% ipython --no-banner

In [1]: import numpy as np

In [2]: import numpy.linalg as la

In [3]: np.set_printoptions(precision=3, suppress=True, linewidth=100)

In [4]: def rd(a):
   ...:     return np.round(a, 3) + 0
   ...: 

In [5]: W0 = np.array([[1, 1, 1, 1, 1, 1, 1, 1],
   ...:     [1, 1, -1, -1, 1, 1, -1, -1],
   ...:     [1, -1, 1, -1, -1, 1, -1, 1],
   ...:     [1, -1, 1, -1, 1, -1, 1, -1],
   ...:     [1, 1, 1, 1, -1, -1, -1, -1],
   ...:     [1, -1, -1, 1, 1, -1, -1, 1],
   ...:     [1, 1, -1, -1, -1, -1, 1, 1],
   ...:     [1, -1, -1, 1, -1, 1, 1, -1]])

In [6]: B = W0 / la.norm(W0, axis=1, keepdims=True)

In [7]: G = B @ B.T

In [8]: np.argwhere(np.triu(np.abs(G) > 0.95, 1))
Out[8]: array([], shape=(0, 2), dtype=int64)

In [9]: rd(G[2])
Out[9]: array([0., 0., 1., 0., 0., 0., 0., 0.])

In [10]: W0[1] @ W0[0]
Out[10]: np.int64(0)

In [11]: print(rd(la.norm(W0, axis=0)))
[2.828 2.828 2.828 2.828 2.828 2.828 2.828 2.828]

In [12]: print(rd(la.norm(W0[1], 1)), rd(la.norm(W0[1], np.inf)))
8.0 1.0

In [13]: la.norm(W0, axis=1).argmax()
Out[13]: np.int64(0)

In [14]: rd(la.norm(W0, 1)), rd(la.norm(W0, np.inf))
Out[14]: (np.float64(8.0), np.float64(8.0))

In [15]: J = np.load("data.npy")

In [16]: J
Out[16]: 
array([[ 2., -3.,  0.,  0.,  0.,  0.,  0.,  0.,  0.,  0.,  0.,  0.,  0.],
       [-3.,  1., -3.,  0.,  0.,  0.,  0.,  0.,  0.,  0.,  0.,  0.,  0.],
       [ 0., -3.,  2., -3.,  0.,  0.,  0.,  0.,  0.,  0.,  0.,  0.,  0.],
       [ 0.,  0., -3., -1., -3.,  0.,  0.,  0.,  0.,  0.,  0.,  0.,  0.],
       [ 0.,  0.,  0., -3., -1., -3.,  0.,  0.,  0.,  0.,  0.,  0.,  0.],
       [ 0.,  0.,  0.,  0., -3.,  1., -3.,  0.,  0.,  0.,  0.,  0.,  0.],
       [ 0.,  0.,  0.,  0.,  0., -3.,  2., -3.,  0.,  0.,  0.,  0.,  0.],
       [ 0.,  0.,  0.,  0.,  0.,  0., -3., -1., -3.,  0.,  0.,  0.,  0.],
       [ 0.,  0.,  0.,  0.,  0.,  0.,  0., -3., -3., -3.,  0.,  0.,  0.],
       [ 0.,  0.,  0.,  0.,  0.,  0.,  0.,  0., -3., -2., -3.,  0.,  0.],
       [ 0.,  0.,  0.,  0.,  0.,  0.,  0.,  0.,  0., -3.,  3., -3.,  0.],
       [ 0.,  0.,  0.,  0.,  0.,  0.,  0.,  0.,  0.,  0., -3., -1., -3.],
       [ 0.,  0.,  0.,  0.,  0.,  0.,  0.,  0.,  0.,  0.,  0., -3.,  2.]])

In [17]: evals, V = la.eigh(J)

In [18]: rd(evals.sum()), np.trace(J)
Out[18]: (np.float64(4.0), np.float64(4.0))

In [19]: print(np.unique(evals.round(6) + 0, return_counts=True)[1])
[1 1 1 1 1 1 1 1 1 1 1 1 1]
